In [1]: import numpy as np

In [2]: np.set_printoptions(precision=1, suppress=True, linewidth=100)

In [3]: def rd(a):
   ...:     return np.round(a, 1) + 0
   ...: 

In [4]: F = np.loadtxt("sample10.csv", delimiter=",")

In [5]: F
Out[5]: 
array([[ 2.,  1.,  0.,  9.,  7.,  3.,  4.,  2.,  0.,  6.,  9.],
       [ 0.,  4.,  5.,  0.,  7.,  9.,  3.,  3.,  3.,  0.,  4.],
       [ 7.,  3.,  9.,  7.,  3.,  3.,  1.,  6.,  3.,  3.,  7.],
       [ 4.,  8.,  7.,  4.,  1.,  8.,  8.,  5.,  1.,  4.,  3.],
       [ 5.,  1.,  4.,  9.,  9.,  6.,  5.,  2.,  6.,  1.,  0.],
       [ 2.,  2.,  7.,  9.,  8.,  1.,  8.,  5.,  8.,  8.,  0.],
       [ 2.,  6.,  7.,  0.,  6.,  8.,  0.,  0.,  6.,  7.,  0.],
       [ 2.,  0.,  9.,  6.,  2.,  5.,  6.,  7.,  5.,  5.,  2.],
       [ 0.,  0.,  4.,  1.,  1.,  5.,  0.,  2.,  0.,  0.,  3.],
       [ 8.,  2.,  4.,  7.,  4.,  2.,  9.,  8.,  1.,  8.,  3.],
       [ 1.,  0.,  1.,  6.,  6.,  7.,  0.,  7.,  8.,  3.,  6.],
       [ 5.,  8.,  4.,  8.,  2.,  4.,  9.,  9.,  6.,  7.,  2.],
       [ 2.,  9., 10.,  9., 21., 21., 10.,  8.,  6.,  6., 17.]])

In [6]: Y = np.c_[F[:, :9] @ np.array([[1, 3, -1, 1, 2, 2, 0, -1, -3],
   ...:     [-1, 1, 1, 1, -2, 1, 2, 2, 2],
   ...:     [2, -1, 0, -2, -1, -1, 0, 3, -3],
   ...:     [1, 3, -2, -3, 2, -3, -1, -1, 2],
   ...:     [0, -1, -3, 3, 1, -3, 3, -1, -3],
   ...:     [-3, -3, 1, -3, 3, 3, 0, -1, -1],
   ...:     [-3, -2, -1, -1, 0, 2, 2, -3, 2],
   ...:     [2, 0, -2, 0, 1, 1, 1, -3, -1],
   ...:     [3, -3, 2, -2, 3, 1, -3, -1, 2]]), np.array([0, 0, 3, 2, 0, 1, 0, 2, 0, 1, 2, 2, 3])]

In [7]: Y
Out[7]: 
array([[ -7.,  10., -45., -16.,  38., -24.,  24., -37.,  -4.,   0.],
       [-15., -50., -11., -21.,  33.,  17.,  29., -14., -28.,   0.],
       [ 38.,  13., -31., -36.,  40.,  -2.,   7., -11., -38.,   3.],
       [-21., -19., -15., -45.,  26.,  40.,  33., -20.,  -7.,   2.],
       [ 10., -16., -40., -37.,  69., -11.,  14., -42., -20.,   0.],
       [ 30., -23., -43., -40.,  51., -20.,  16., -42.,  -3.,   1.],
       [  4., -43.,   6., -24.,  33.,  15.,  12.,  11., -29.,   0.],
       [ 22., -29., -25., -59.,  46.,  10.,   4., -32., -17.,   2.],
       [ -2., -17.,  -4., -23.,  16.,   7.,   4.,  -1., -20.,   0.],
       [  7.,  12., -53., -24.,  43.,  14.,  32., -57., -20.,   1.],
       [ 26., -31., -22., -38.,  71.,   1.,  -5., -46., -10.,   2.],
       [ 10.,  -7., -30., -46.,  47.,  29.,  23., -51.,  16.,   2.],
       [-37., -90., -67., -58., 104.,  10.,  82., -65., -60.,   3.]])

In [8]: print(np.linalg.matrix_rank(Y))
10

In [9]: rd(np.linalg.norm(Y - F @ np.linalg.lstsq(F, Y)[0], axis=0))
Out[9]: array([0. , 0. , 0. , 0. , 0. , 0. , 0. , 0. , 0. , 1.3])

In [10]: np.linalg.matrix_rank(np.c_[F, Y])
Out[10]: np.int64(12)

In [11]: x = np.array([1, -3, 0, 3, 3, -2, -3, 1, -1, 0])

In [12]: target = Y @ x

In [13]: target
Out[13]: array([ -28.,   64.,   21., -213.,  112.,   85.,  134.,   23.,   21., -133.,  195., -160.,  100.])

In [14]: print(rd(np.linalg.pinv(Y) @ Y))
[[1. 0. 0. 0. 0. 0. 0. 0. 0. 0.]
 [0. 1. 0. 0. 0. 0. 0. 0. 0. 0.]
 [0. 0. 1. 0. 0. 0. 0. 0. 0. 0.]
 [0. 0. 0. 1. 0. 0. 0. 0. 0. 0.]
 [0. 0. 0. 0. 1. 0. 0. 0. 0. 0.]
 [0. 0. 0. 0. 0. 1. 0. 0. 0. 0.]
 [0. 0. 0. 0. 0. 0. 1. 0. 0. 0.]
 [0. 0. 0. 0. 0. 0. 0. 1. 0. 0.]
 [0. 0. 0. 0. 0. 0. 0. 0. 1. 0.]
 [0. 0. 0. 0. 0. 0. 0. 0. 0. 1.]]

In [15]: rng = np.random.default_rng(34)

In [16]: target = target + 0.3 * rng.normal(size=13)

In [17]: rd(target)
Out[17]: 
array([ -28. ,   63.6,   21.8, -212.9,  112.2,   84.9,  134. ,   23.1,   21.1, -133.2,  195.2,
       -159.9,  100. ])

In [18]: coef, *_ = np.linalg.lstsq(Y, target)

In [19]: coef.round()
Out[19]: array([ 1., -3., -0.,  3.,  3., -2., -3.,  1., -1.,  0.])

In [20]: rd(np.linalg.norm(target - Y @ coef))
Out[20]: np.float64(0.2)

In [21]: hat = F @ np.linalg.solve(F.T @ F, F.T)

In [22]: rd(np.trace(hat))
Out[22]: np.float64(11.0)

In [23]: np.allclose(hat @ hat, hat)
Out[23]: True

In [24]: rd(np.diag(hat))
Out[24]: array([0.8, 0.3, 1. , 0.7, 1. , 0.9, 1. , 0.9, 1. , 1. , 0.9, 0.8, 0.8])

In [25]: rd(np.linalg.eigvalsh(hat))
Out[25]: array([0., 0., 1., 1., 1., 1., 1., 1., 1., 1., 1., 1., 1.])

In [26]: rd(np.linalg.norm(F, 1)), rd(np.linalg.norm(F, np.inf))
Out[26]: (np.float64(82.0), np.float64(119.0))

In [27]: F[3] @ F[4]
Out[27]: np.float64(209.0)

In [28]: rd(np.linalg.norm(F, 2))
Out[28]: np.float64(63.7)

In [29]: rd(np.linalg.norm(F[3], 1)), rd(np.linalg.norm(F[3], np.inf))
Out[29]: (np.float64(53.0), np.float64(8.0))

In [30]: x = np.array([2, 1, 2, 3, 0, 1, 0, 0, 1, 3, 2])

In [31]: h = np.maximum(F @ x, 0)

In [32]: print(h)
[ 71.  34.  85.  69.  61.  80.  59.  69.  22.  80.  58.  85. 139.]

In [33]: F * (h > 1e-9)[:, None]
Out[33]: 
array([[ 2.,  1.,  0.,  9.,  7.,  3.,  4.,  2.,  0.,  6.,  9.],
       [ 0.,  4.,  5.,  0.,  7.,  9.,  3.,  3.,  3.,  0.,  4.],
       [ 7.,  3.,  9.,  7.,  3.,  3.,  1.,  6.,  3.,  3.,  7.],
       [ 4.,  8.,  7.,  4.,  1.,  8.,  8.,  5.,  1.,  4.,  3.],
       [ 5.,  1.,  4.,  9.,  9.,  6.,  5.,  2.,  6.,  1.,  0.],
       [ 2.,  2.,  7.,  9.,  8.,  1.,  8.,  5.,  8.,  8.,  0.],
       [ 2.,  6.,  7.,  0.,  6.,  8.,  0.,  0.,  6.,  7.,  0.],
       [ 2.,  0.,  9.,  6.,  2.,  5.,  6.,  7.,  5.,  5.,  2.],
       [ 0.,  0.,  4.,  1.,  1.,  5.,  0.,  2.,  0.,  0.,  3.],
       [ 8.,  2.,  4.,  7.,  4.,  2.,  9.,  8.,  1.,  8.,  3.],
       [ 1.,  0.,  1.,  6.,  6.,  7.,  0.,  7.,  8.,  3.,  6.],
       [ 5.,  8.,  4.,  8.,  2.,  4.,  9.,  9.,  6.,  7.,  2.],
       [ 2.,  9., 10.,  9., 21., 21., 10.,  8.,  6.,  6., 17.]])

In [34]: E = np.load("x.npy")

In [35]: E
Out[35]: 
array([[ 1,  0, -1, -1, -1],
       [ 0, -1, -2, -2, -2],
       [ 1,  0, -1, -1, -1],
       [ 3,  2,  1,  1,  1],
       [ 5,  4,  3,  3,  3],
       [ 2,  1,  0,  0,  0],
       [ 3,  2,  1,  1,  1]])

In [36]: left, sigma, Vh = np.linalg.svd(E)

In [37]: V = Vh[:(sigma > 1e-8).sum()]

In [38]: x = E[4] + -2 * E[5] + rng.integers(2) * np.eye(5)[3]

In [39]: x
Out[39]: array([1., 2., 3., 3., 3.])

In [40]: print(rd(np.linalg.norm(x - V.T @ V @ x)))
0.0

In [41]: print(rd(V.T @ V))
[[ 0.8  0.4 -0.1 -0.1 -0.1]
 [ 0.4  0.2  0.1  0.1  0.1]
 [-0.1  0.1  0.3  0.3  0.3]
 [-0.1  0.1  0.3  0.3  0.3]
 [-0.1  0.1  0.3  0.3  0.3]]
